% python3 -q
>>> import numpy as np
>>> np.set_printoptions(precision=3, suppress=True, linewidth=200, sign=" ")
>>> def rnd(a):
...     return np.round(a, 3) + 0
... 
>>> basis = np.array([[2, -2, 3, -3], [1, 0, 1, -3], [3, 2, 3, 2]])
>>> rng = np.random.default_rng(50665)
>>> X = rng.normal(size=(26, 3)) @ basis + np.array([-1, 2, -5, -4])
>>> rnd(X)
array([[  0.924,   3.075,  -3.164,  -5.098],
       [  2.324,   3.287,  -1.154,   0.418],
       [ -1.026,   4.296,  -5.326,   4.515],
       [ -0.024,   3.479,  -4.335,  -3.155],
       [ -1.766,   6.959,  -7.302,   4.076],
       [  2.323,  -0.401,  -0.191,  -6.366],
       [ -2.942,   5.548,  -8.41 ,   0.799],
       [ -2.619,   0.346,  -6.436,  -5.673],
       [ -0.61 ,  -2.441,  -3.521, -14.343],
       [  0.436,  -2.887,  -1.859, -11.314],
       [ -3.69 ,   4.507,  -8.659,   4.285],
       [ -4.489,   0.823,  -8.656,  -2.342],
       [ -2.899,   0.377,  -6.745,  -5.071],
       [  3.75 ,   1.142,   0.891,  -6.99 ],
       [  2.246,   2.956,  -1.523,  -5.24 ],
       [  2.839,  -0.386,   0.334,  -7.708],
       [  4.969,   6.902,   0.554,  -0.752],
       [  0.364,  -0.666,  -2.511,  -7.011],
       [  1.392,   1.496,  -2.219,  -8.491],
       [  0.715,   2.507,  -3.188,  -5.003],
       [  2.262,   3.207,  -1.428,  -2.805],
       [ -1.104,   0.922,  -4.836,  -5.863],
       [ -0.143,   7.103,  -5.445,   3.281],
       [ -2.945,   4.964,  -8.468,  -3.193],
       [ -2.749,   0.75 ,  -6.769,  -5.903],
       [ -0.493,   2.041,  -4.021,   1.3  ]])
>>> def softmax(z):
...     e = np.exp(z - z.max(axis=-1, keepdims=True))
...     return e / e.sum(axis=-1, keepdims=True)
... 
>>> rnd(softmax(X).sum(axis=1))
array([ 1.,  1.,  1.,  1.,  1.,  1.,  1.,  1.,  1.,  1.,  1.,  1.,  1.,  1.,  1.,  1.,  1.,  1.,  1.,  1.,  1.,  1.,  1.,  1.,  1.,  1.])
>>> rnd(softmax(X[10]))
array([ 0.   ,  0.555,  0.   ,  0.445])
>>> att = X @ X.T / np.sqrt(4)
>>> softmax(att).round(6).argmax(axis=1)
array([  8,  16,   4,  23,   4,   8,  10,   8,   8,   8,  10,  11,   8,   8,   8,   8,  16,   8,   8,   8,   8,   8,   4,  23,   8,  10])
>>> rnd(softmax(att)[10] @ X)
array([-3.665,  4.539, -8.642,  4.28 ])
>>> feats = np.array([[2.6, -2.3, 0.0, -2.3, -1.1, -0.1, -0.3, 0.3, -1.7],
...     [0.0, -0.6, -0.8, -0.2, 0.6, -0.4, -2.0, -1.5, 2.4],
...     [-0.2, 0.5, -1.1, -0.1, -1.6, -0.3, -1.6, 0.7, 0.5],
...     [1.0, -0.1, 0.8, -1.2, -0.5, -0.9, 1.7, -1.9, -1.0],
...     [-0.5, 1.7, -1.6, 0.5, -0.6, 0.2, 0.9, -0.6, 0.2],
...     [1.3, 0.7, -0.9, 0.4, -0.7, -1.5, -2.2, 1.1, 0.8],
...     [-0.2, 0.8, -0.1, -0.5, -0.2, 0.1, 0.2, 0.7, -0.7],
...     [-0.1, 1.1, 1.6, -0.4, 1.0, 0.1, 1.5, 0.9, -0.4]])
>>> feats
array([[ 2.6, -2.3,  0. , -2.3, -1.1, -0.1, -0.3,  0.3, -1.7],
       [ 0. , -0.6, -0.8, -0.2,  0.6, -0.4, -2. , -1.5,  2.4],
       [-0.2,  0.5, -1.1, -0.1, -1.6, -0.3, -1.6,  0.7,  0.5],
       [ 1. , -0.1,  0.8, -1.2, -0.5, -0.9,  1.7, -1.9, -1. ],
       [-0.5,  1.7, -1.6,  0.5, -0.6,  0.2,  0.9, -0.6,  0.2],
       [ 1.3,  0.7, -0.9,  0.4, -0.7, -1.5, -2.2,  1.1,  0.8],
       [-0.2,  0.8, -0.1, -0.5, -0.2,  0.1,  0.2,  0.7, -0.7],
       [-0.1,  1.1,  1.6, -0.4,  1. ,  0.1,  1.5,  0.9, -0.4]])
>>> Uu, s, vt = np.linalg.svd(feats, full_matrices=False)
>>> Uu.shape, s.shape, vt.shape
((8, 8), (8,), (8, 9))
>>> rnd(s)
array([ 5.552,  5.067,  3.46 ,  2.936,  2.189,  1.197,  1.064,  0.431])
>>> rnd(s / s[0])
array([ 1.   ,  0.913,  0.623,  0.529,  0.394,  0.216,  0.192,  0.078])
